$ python3 -q
>>> import numpy as np
>>> np.set_printoptions(precision=2, suppress=True, linewidth=140, legacy="1.25")
>>> out = np.array([[3, 4, 4, 3, 5, 1, 4], [0, 1, 3, 2, 0, 2, 2]])
>>> m1 = out.T @ out
>>> m1
array([[ 9, 12, 12,  9, 15,  3, 12],
       [12, 17, 19, 14, 20,  6, 18],
       [12, 19, 25, 18, 20, 10, 22],
       [ 9, 14, 18, 13, 15,  7, 16],
       [15, 20, 20, 15, 25,  5, 20],
       [ 3,  6, 10,  7,  5,  5,  8],
       [12, 18, 22, 16, 20,  8, 20]])
>>> rng = np.random.default_rng(177259)
>>> z = rng.permutation(7)
>>> z
array([4, 1, 0, 3, 5, 2, 6])
>>> out = m1[z][:, z]
>>> np.allclose(out, m1)
False
>>> round(np.linalg.det(out), 2), round(np.linalg.det(m1[z]), 2)
(-0.0, -0.0)
>>> np.diag(out)
array([25, 17,  9, 13,  5, 25, 20])
>>> np.trace(out)
114
>>> np.round(np.sort(np.abs(np.linalg.eigvals(out))), 2) + 0
array([  0.  ,   0.  ,   0.  ,   0.  ,   0.  ,   9.58, 104.42])
>>> out = m1 / np.linalg.norm(m1, axis=1, keepdims=True)
>>> G = out @ out.T
>>> (np.abs(G) > 0.9).astype(int)
array([[1, 1, 1, 1, 1, 1, 1],
       [1, 1, 1, 1, 1, 1, 1],
       [1, 1, 1, 1, 1, 1, 1],
       [1, 1, 1, 1, 1, 1, 1],
       [1, 1, 1, 1, 1, 1, 1],
       [1, 1, 1, 1, 1, 1, 1],
       [1, 1, 1, 1, 1, 1, 1]])
>>> G
array([[1.  , 1.  , 0.98, 0.98, 1.  , 0.93, 0.99],
       [1.  , 1.  , 0.99, 0.99, 1.  , 0.95, 1.  ],
       [0.98, 0.99, 1.  , 1.  , 0.98, 0.98, 1.  ],
       [0.98, 0.99, 1.  , 1.  , 0.98, 0.98, 1.  ],
       [1.  , 1.  , 0.98, 0.98, 1.  , 0.93, 0.99],
       [0.93, 0.95, 0.98, 0.98, 0.93, 1.  , 0.97],
       [0.99, 1.  , 1.  , 1.  , 0.99, 0.97, 1.  ]])
>>> (G - 2 * np.eye(7)).round(6).argmax(axis=1)
array([4, 6, 3, 2, 0, 2, 3])
>>> out = np.array([[2, 2, 0, 1, 0, 1, 0, -2],
...     [0, -1, -2, -1, -2, -1, 2, 2],
...     [2, 0, 1, 2, -1, 0, 1, -1],
...     [0, 0, 0, -2, -2, 2, 0, 2]])
>>> E = out.T @ out
>>> E
array([[  8,   4,   2,   6,  -2,   2,   2,  -6],
       [  4,   5,   2,   3,   2,   3,  -2,  -6],
       [  2,   2,   5,   4,   3,   2,  -3,  -5],
       [  6,   3,   4,  10,   4,  -2,   0, -10],
       [ -2,   2,   3,   4,   9,  -2,  -5,  -7],
       [  2,   3,   2,  -2,  -2,   6,  -2,   0],
       [  2,  -2,  -3,   0,  -5,  -2,   5,   3],
       [ -6,  -6,  -5, -10,  -7,   0,   3,  13]])
>>> left, sigma, Vt = np.linalg.svd(E)
>>> np.argmax(sigma[:-1] / (sigma[1:] + 1e-6)) + 1
4
>>> out = left[:, :4] @ np.diag(sigma[:4]) @ Vt[:4]
>>> np.linalg.matrix_rank(out)
4
>>> out.round(2) + 0
array([[  8.,   4.,   2.,   6.,  -2.,   2.,   2.,  -6.],
       [  4.,   5.,   2.,   3.,   2.,   3.,  -2.,  -6.],
       [  2.,   2.,   5.,   4.,   3.,   2.,  -3.,  -5.],
       [  6.,   3.,   4.,  10.,   4.,  -2.,   0., -10.],
       [ -2.,   2.,   3.,   4.,   9.,  -2.,  -5.,  -7.],
       [  2.,   3.,   2.,  -2.,  -2.,   6.,  -2.,   0.],
       [  2.,  -2.,  -3.,   0.,  -5.,  -2.,   5.,   3.],
       [ -6.,  -6.,  -5., -10.,  -7.,   0.,   3.,  13.]])
